$ python3 -q
>>> import numpy as np
>>> from numpy import linalg as LA
>>> np.set_printoptions(suppress=True, linewidth=100)
>>> rnd = lambda a: np.round(a, 1) + 0
>>> B = np.array([[-2, -1, -2, 3],
...     [-3, -1, -3, 1],
...     [2, -2, -2, -1],
...     [-1, -3, -1, 3],
...     [-1, 3, -2, -2],
...     [2, -3, 1, -2],
...     [-2, -1, -3, 1],
...     [-1, 0, 0, -3],
...     [3, 2, 1, 3],
...     [3, 1, 1, 1],
...     [0, -1, 3, 2]])
>>> basis = np.array([[-1, 0, 2, -1, -2, -2, -2, -2, 0, 0, -1],
...     [-1, 1, 0, 1, -2, -2, 0, 1, -2, -2, 0],
...     [1, 1, -1, 0, 0, 1, -1, 1, 0, 0, 2],
...     [1, -1, -1, 2, 1, 1, -1, 0, 0, 1, 0]])
>>> A = B @ basis
>>> A
array([[  4,  -6,  -5,   7,   9,   7,   3,   1,   2,   5,  -2],
       [  2,  -5,  -4,   4,   9,   6,   8,   2,   2,   3,  -3],
       [ -3,  -3,   7,  -6,  -1,  -3,  -1,  -8,   4,   3,  -6],
       [  6,  -7,  -4,   4,  11,  10,   0,  -2,   6,   9,  -1],
       [ -6,   3,   2,   0,  -6,  -8,   6,   3,  -6,  -8,  -3],
       [  0,   0,   5,  -9,   0,   1,  -3,  -6,   6,   4,   0],
       [  1,  -5,  -2,   3,   7,   4,   6,   0,   2,   3,  -4],
       [ -2,   3,   1,  -5,  -1,  -1,   5,   2,   0,  -3,   1],
       [ -1,   0,   2,   5,  -7,  -6, -10,  -3,  -4,  -1,  -1],
       [ -2,   1,   4,   0,  -7,  -6,  -8,  -4,  -2,  -1,  -1],
       [  6,   0,  -5,   3,   4,   7,  -5,   2,   2,   4,   6]])
>>> [round(float(x), 1) for x in LA.svd(A, compute_uv=False)[:3]]
[39.5, 22.7, 19.7]
>>> rnd(LA.norm(A, 2) / LA.norm(A))
np.float64(0.8)
>>> np.allclose(A[:-1].T @ LA.lstsq(A[:-1].T, A[-1])[0], A[-1])
True
>>> np.unique(A.round(6), axis=0).shape
(11, 11)
>>> rnd(np.trace(LA.pinv(A) @ A))
np.float64(4.0)
>>> np.abs(np.diag(LA.qr(A)[1])) > 1e-9
array([ True,  True,  True,  True, False, False, False, False, False, False, False])
>>> LA.lstsq(A[:-1].T, A[-1])[2]
np.int32(4)
>>> rnd(A @ LA.pinv(A) @ A)
array([[  4.,  -6.,  -5.,   7.,   9.,   7.,   3.,   1.,   2.,   5.,  -2.],
       [  2.,  -5.,  -4.,   4.,   9.,   6.,   8.,   2.,   2.,   3.,  -3.],
       [ -3.,  -3.,   7.,  -6.,  -1.,  -3.,  -1.,  -8.,   4.,   3.,  -6.],
       [  6.,  -7.,  -4.,   4.,  11.,  10.,   0.,  -2.,   6.,   9.,  -1.],
       [ -6.,   3.,   2.,   0.,  -6.,  -8.,   6.,   3.,  -6.,  -8.,  -3.],
       [  0.,   0.,   5.,  -9.,   0.,   1.,  -3.,  -6.,   6.,   4.,   0.],
       [  1.,  -5.,  -2.,   3.,   7.,   4.,   6.,   0.,   2.,   3.,  -4.],
       [ -2.,   3.,   1.,  -5.,  -1.,  -1.,   5.,   2.,   0.,  -3.,   1.],
       [ -1.,   0.,   2.,   5.,  -7.,  -6., -10.,  -3.,  -4.,  -1.,  -1.],
       [ -2.,   1.,   4.,   0.,  -7.,  -6.,  -8.,  -4.,  -2.,  -1.,  -1.],
       [  6.,   0.,  -5.,   3.,   4.,   7.,  -5.,   2.,   2.,   4.,   6.]])
>>> m1 = np.load("arr.npy")
>>> rnd(m1)
array([[ 1. ,  0. ,  0. ,  0. ,  0. ,  0. ,  0. ,  0. ],
       [ 0. , -0.7,  0. ,  0. ,  0. , -0.7,  0. ,  0. ],
       [ 0. ,  0. ,  1. ,  0. ,  0. ,  0. ,  0. ,  0. ],
       [ 0. ,  0. ,  0. ,  1. ,  0. ,  0. ,  0. ,  0. ],
       [ 0. ,  0. ,  0. ,  0. ,  1. ,  0. ,  0. ,  0. ],
       [ 0. ,  0.7,  0. ,  0. ,  0. , -0.7,  0. ,  0. ],
       [ 0. ,  0. ,  0. ,  0. ,  0. ,  0. ,  1. ,  0. ],
       [ 0. ,  0. ,  0. ,  0. ,  0. ,  0. ,  0. ,  1. ]])
>>> Uu, sigma, Vh = LA.svd(A)
>>> evecs = Vh[:(sigma > 1e-8).sum()]
>>> rng = np.random.default_rng(835909)
>>> vec = A[10] + -3 * A[7] + rng.integers(2) * np.eye(11)[7]
>>> vec
array([ 12.,  -9.,  -8.,  18.,   7.,  10., -20.,  -4.,   2.,  13.,   3.])
>>> rnd(LA.norm(vec - evecs.T @ evecs @ vec))
np.float64(0.0)
>>> LA.matrix_rank(np.vstack([A, vec]))
np.int64(4)
>>> rnd(np.diag(evecs.T @ evecs))
array([0.2, 0.3, 0.2, 0.7, 0.3, 0.3, 0.7, 0.3, 0.2, 0.3, 0.4])
>>> idx = rng.permutation(8)
>>> idx
array([0, 1, 5, 7, 6, 3, 4, 2])
>>> B = m1[idx][:, idx]
>>> np.allclose(B, m1)
False
>>> rnd(np.sort(np.abs(LA.eigvals(B))))
array([1., 1., 1., 1., 1., 1., 1., 1.])
>>> rnd(B)
array([[ 1. ,  0. ,  0. ,  0. ,  0. ,  0. ,  0. ,  0. ],
       [ 0. , -0.7, -0.7,  0. ,  0. ,  0. ,  0. ,  0. ],
       [ 0. ,  0.7, -0.7,  0. ,  0. ,  0. ,  0. ,  0. ],
       [ 0. ,  0. ,  0. ,  1. ,  0. ,  0. ,  0. ,  0. ],
       [ 0. ,  0. ,  0. ,  0. ,  1. ,  0. ,  0. ,  0. ],
       [ 0. ,  0. ,  0. ,  0. ,  0. ,  1. ,  0. ,  0. ],
       [ 0. ,  0. ,  0. ,  0. ,  0. ,  0. ,  1. ,  0. ],
       [ 0. ,  0. ,  0. ,  0. ,  0. ,  0. ,  0. ,  1. ]])
>>> (LA.matrix_power((m1 != 0) + (m1.T != 0) + np.eye(8), 8) > 0).astype(int)
array([[1, 0, 0, 0, 0, 0, 0, 0],
       [0, 1, 0, 0, 0, 1, 0, 0],
       [0, 0, 1, 0, 0, 0, 0, 0],
       [0, 0, 0, 1, 0, 0, 0, 0],
       [0, 0, 0, 0, 1, 0, 0, 0],
       [0, 1, 0, 0, 0, 1, 0, 0],
       [0, 0, 0, 0, 0, 0, 1, 0],
       [0, 0, 0, 0, 0, 0, 0, 1]])
>>> K = np.loadtxt("layer11.csv", delimiter=",")
>>> K
array([[-4., -1., -3.,  0., -5.,  0., -1., -2.,  4.,  5.],
       [-4., -1., -3.,  0., -5.,  0., -1., -2.,  4.,  5.],
       [-3., -3.,  5.,  2., -3., -1., -4., -5.,  1.,  3.],
       [-5., -2.,  1., -2., -2., -4.,  2.,  5.,  2.,  3.],
       [ 3., -3.,  1., -1.,  5.,  1., -3., -5., -1., -2.],
       [-4., -4.,  3.,  5., -5.,  5.,  2.,  1.,  3.,  2.],
       [-4.,  1.,  0.,  1.,  4., -1., -5.,  0., -1., -4.],
       [-2.,  2.,  5.,  5., -5.,  0.,  4., -5.,  4.,  5.],
       [-1.,  0.,  3., -4.,  0.,  4.,  2.,  2.,  4.,  2.],
       [ 5., -4., -5.,  4., -4.,  2.,  0., -3., -2.,  1.],
       [ 2., -5., -5.,  5.,  2., -2.,  1.,  4., -5., -4.],
       [-4.,  2., -1.,  1., -3., -5., -1.,  0.,  3.,  3.],
       [-5.,  5.,  2.,  3., -2., -5.,  0.,  5.,  4.,  2.]])
>>> q, Rm = LA.qr(K)
>>> rnd(np.abs(np.diag(Rm)))
array([13.5, 10.4, 10.9, 10.6, 10.4,  8.1,  7.7,  7.3,  3.6,  0.8])
>>> rnd(q)
array([[-0.3, -0.2,  0.4, -0.1,  0.2, -0.1, -0.1, -0.2, -0.1,  0.2],
       [-0.3, -0.2,  0.4, -0.1,  0.2, -0.1, -0.1, -0.2, -0.1,  0.2],
       [-0.2, -0.3, -0.4,  0.1,  0.1,  0.4, -0.6,  0.2,  0.2,  0.2],
       [-0.4, -0.3,  0. , -0.3,  0. ,  0.5,  0.4,  0. ,  0.1, -0.1],
       [ 0.2, -0.2, -0.2, -0.1, -0.3,  0.1, -0.2, -0.4, -0.6, -0.1],
       [-0.3, -0.5, -0.3,  0.3,  0. , -0.5,  0.2,  0.2,  0. , -0.3],
       [-0.3,  0. ,  0.1,  0.1, -0.6, -0.3, -0.3, -0.1,  0.2, -0.1],
       [-0.1,  0.2, -0.4,  0.5,  0.2,  0. ,  0.2, -0.6,  0. ,  0.1],
       [-0.1,  0. , -0.3, -0.4,  0.1, -0.3,  0.2,  0.2, -0.4,  0.1],
       [ 0.4, -0.3,  0.2,  0.3,  0.4,  0. , -0.2,  0.2, -0.2, -0.1],
       [ 0.1, -0.4,  0.3,  0.3, -0.4,  0.2,  0.4,  0. , -0.1,  0.3],
       [-0.3,  0.1,  0.2,  0.1,  0.1,  0.3, -0.1, -0.1, -0.2, -0.7],
       [-0.4,  0.4,  0.1,  0.4, -0.1,  0.1,  0. ,  0.4, -0.5,  0.3]])
>>> rnd(np.trace(q @ q.T))
np.float64(10.0)
>>> rnd(q.T @ q)
array([[1., 0., 0., 0., 0., 0., 0., 0., 0., 0.],
       [0., 1., 0., 0., 0., 0., 0., 0., 0., 0.],
       [0., 0., 1., 0., 0., 0., 0., 0., 0., 0.],
       [0., 0., 0., 1., 0., 0., 0., 0., 0., 0.],
       [0., 0., 0., 0., 1., 0., 0., 0., 0., 0.],
       [0., 0., 0., 0., 0., 1., 0., 0., 0., 0.],
       [0., 0., 0., 0., 0., 0., 1., 0., 0., 0.],
       [0., 0., 0., 0., 0., 0., 0., 1., 0., 0.],
       [0., 0., 0., 0., 0., 0., 0., 0., 1., 0.],
       [0., 0., 0., 0., 0., 0., 0., 0., 0., 1.]])
